>>> import numpy as np
>>> import numpy.linalg as la
>>> np.set_printoptions(suppress=True, linewidth=140)
>>> rd = lambda a: np.round(a, 2) + 0
>>> M = np.load("layer16.npy")
>>> M
array([[-1.67, -0.97, -2.26,  0.75],
       [ 0.85, -1.17,  0.76,  0.88],
       [ 4.72,  3.12,  7.07, -2.92],
       [ 2.88, -0.87,  3.18,  0.29],
       [ 1.31, -1.83,  0.9 ,  1.09],
       [ 5.2 ,  2.73,  7.21, -2.89],
       [ 1.23, -1.65,  0.96,  1.17],
       [-5.87, -1.48, -7.88,  1.81],
       [-4.59,  0.04, -5.73,  0.56],
       [ 3.45,  1.82,  4.69, -1.75],
       [ 0.8 , -1.28,  0.33,  0.63],
       [ 2.08,  3.82,  3.9 , -2.81],
       [-4.16, -0.64, -5.4 ,  1.06],
       [-4.88, -3.29, -6.8 ,  3.04],
       [ 2.96,  2.54,  4.55, -2.16],
       [-1.64, -1.02, -2.5 ,  0.78],
       [-5.05, -2.55, -7.17,  2.69],
       [ 2.04,  0.29,  2.76, -0.43],
       [ 0.64,  2.55,  1.53, -2.02],
       [-1.85, -0.79, -2.41,  0.83]])
>>> def softmax(z):
...     e = np.exp(z - z.max(axis=-1, keepdims=True))
...     return e / e.sum(axis=-1, keepdims=True)
... 
>>> rd(softmax(M[8]))
array([0.  , 0.37, 0.  , 0.62])
>>> rd(softmax(10 * M[8]))
array([0.  , 0.01, 0.  , 0.99])
>>> rd(softmax(M[8] + 3))
array([0.  , 0.37, 0.  , 0.62])
>>> att = M @ M.T / np.sqrt(4)
>>> rd(softmax(att)[8] @ M)
array([-5.84, -1.52, -7.86,  1.84])
>>> print(softmax(att).round(6).argmax(axis=1))
[7 3 5 5 3 5 3 7 7 5 3 2 7 7 5 7 7 5 2 7]
>>> basis = M[[4, 10]].astype(float)
>>> for _ in range(4):
...     lab = la.norm(M[:, None] - basis, axis=-1).argmin(axis=1)
...     basis = np.array([M[lab == j].mean(axis=0) for j in range(2)])
... 
>>> lab
array([1, 0, 0, 0, 0, 0, 0, 1, 1, 0, 0, 0, 1, 1, 0, 1, 1, 0, 0, 1])
>>> rd(basis)
array([[ 2.35,  0.84,  3.15, -0.91],
       [-3.71, -1.34, -5.02,  1.44]])
>>> Ac = M - M.mean(axis=0)
>>> vecs = la.svd(Ac)[2][:2]
>>> out = Ac - Ac @ vecs.T @ vecs
>>> rd(np.cov(Ac @ vecs.T, rowvar=False))
array([[38.64,  0.  ],
       [ 0.  ,  2.8 ]])
>>> W0 = np.array([[0.57, 0.15, 0.29],
...     [-0.99, -0.54, -0.83],
...     [-0.72, -0.21, -0.4],
...     [0.57, 0.15, 0.29],
...     [0.78, 0.24, 0.45],
...     [0.65, 0.18, 0.35],
...     [-0.72, -0.21, -0.4],
...     [0.57, 0.15, 0.29],
...     [-0.96, -0.42, -0.72],
...     [0.57, 0.15, 0.29],
...     [0.37, 0.09, 0.18],
...     [0.13, 0.03, 0.06],
...     [-0.65, -0.18, -0.35],
...     [0.99, 0.52, 0.81],
...     [0.0, 0.0, 0.0],
...     [-0.13, -0.03, -0.06],
...     [0.25, 0.06, 0.12],
...     [-0.72, -0.21, -0.4],
...     [-0.37, -0.09, -0.18]])
>>> W0
array([[ 0.57,  0.15,  0.29],
       [-0.99, -0.54, -0.83],
       [-0.72, -0.21, -0.4 ],
       [ 0.57,  0.15,  0.29],
       [ 0.78,  0.24,  0.45],
       [ 0.65,  0.18,  0.35],
       [-0.72, -0.21, -0.4 ],
       [ 0.57,  0.15,  0.29],
       [-0.96, -0.42, -0.72],
       [ 0.57,  0.15,  0.29],
       [ 0.37,  0.09,  0.18],
       [ 0.13,  0.03,  0.06],
       [-0.65, -0.18, -0.35],
       [ 0.99,  0.52,  0.81],
       [ 0.  ,  0.  ,  0.  ],
       [-0.13, -0.03, -0.06],
       [ 0.25,  0.06,  0.12],
       [-0.72, -0.21, -0.4 ],
       [-0.37, -0.09, -0.18]])
>>> # row 3 repeats row 0
>>> Ac = W0 - W0.mean(axis=0)
>>> vecs = la.svd(Ac)[2][:2]
>>> out = Ac - Ac @ vecs.T @ vecs
>>> print(rd(np.cov(Ac @ vecs.T, rowvar=False)))
[[0.65 0.  ]
 [0.   0.01]]
>>> rd(np.diag(vecs.T @ vecs))
array([0.98, 0.44, 0.58])
>>> la.norm(out, axis=1).round(6).argmax()
np.int64(8)
>>> rd((Ac @ vecs.T).std(axis=0))
array([0.79, 0.09])
